% python3 -q
>>> import numpy as np
>>> from numpy import linalg as LA
>>> np.set_printoptions(precision=2, suppress=True, linewidth=160)
>>> X = np.load("m.npy")
>>> X
array([[ 4,  1, -3],
       [ 3,  2, -6],
       [ 3,  1, -3],
       [ 0,  1, -3]])
>>> np.argsort(-LA.norm(X, axis=0).round(6), kind="stable")[:3]
array([2, 0, 1])
>>> [round(float(x), 2) for x in LA.svd(X, compute_uv=False)[:3]]
[9.84, 2.67, 0.0]
>>> LA.matrix_rank(X, rtol=0.1)
np.int64(2)
>>> A = np.loadtxt("block12.csv", delimiter=",")
>>> A
array([[ -1.64, -13.52,  -4.25],
       [ -1.93, -12.59,  -4.26],
       [ -2.64,  -2.07,  -2.53],
       [ -1.01,  -0.45,  -0.93],
       [  0.28,   0.28,   0.36],
       [ -1.29,   1.78,  -0.17],
       [ -1.39,   1.86,  -0.21],
       [ -1.94,   2.25,  -0.48],
       [ -2.35,   2.54,  -0.68],
       [ -3.69,   3.48,  -1.35],
       [ -4.54,   4.08,  -1.78],
       [ -8.33,   6.72,  -3.74],
       [-22.62,  16.99, -11.27]])
>>> d = LA.norm(A[:, None] - A[None], axis=-1)
>>> np.flatnonzero(d[6] < d.mean() / 2)
array([ 2,  3,  4,  5,  6,  7,  8,  9, 10])
>>> d[:5, :5]
array([[ 0.  ,  0.97, 11.62, 13.5 , 14.68],
       [ 0.97,  0.  , 10.68, 12.62, 13.85],
       [11.62, 10.68,  0.  ,  2.8 ,  4.73],
       [13.5 , 12.62,  2.8 ,  0.  ,  1.96],
       [14.68, 13.85,  4.73,  1.96,  0.  ]])
>>> (d + 1e9 * np.eye(13)).round(6).argmin(axis=1)
array([ 1,  0,  3,  4,  3,  6,  5,  8,  7, 10,  9, 10, 11])
>>> d[6].round(6).argsort(kind="stable")[:4]
array([6, 5, 7, 8])
>>> LA.matrix_rank(d ** 2)
np.int64(5)
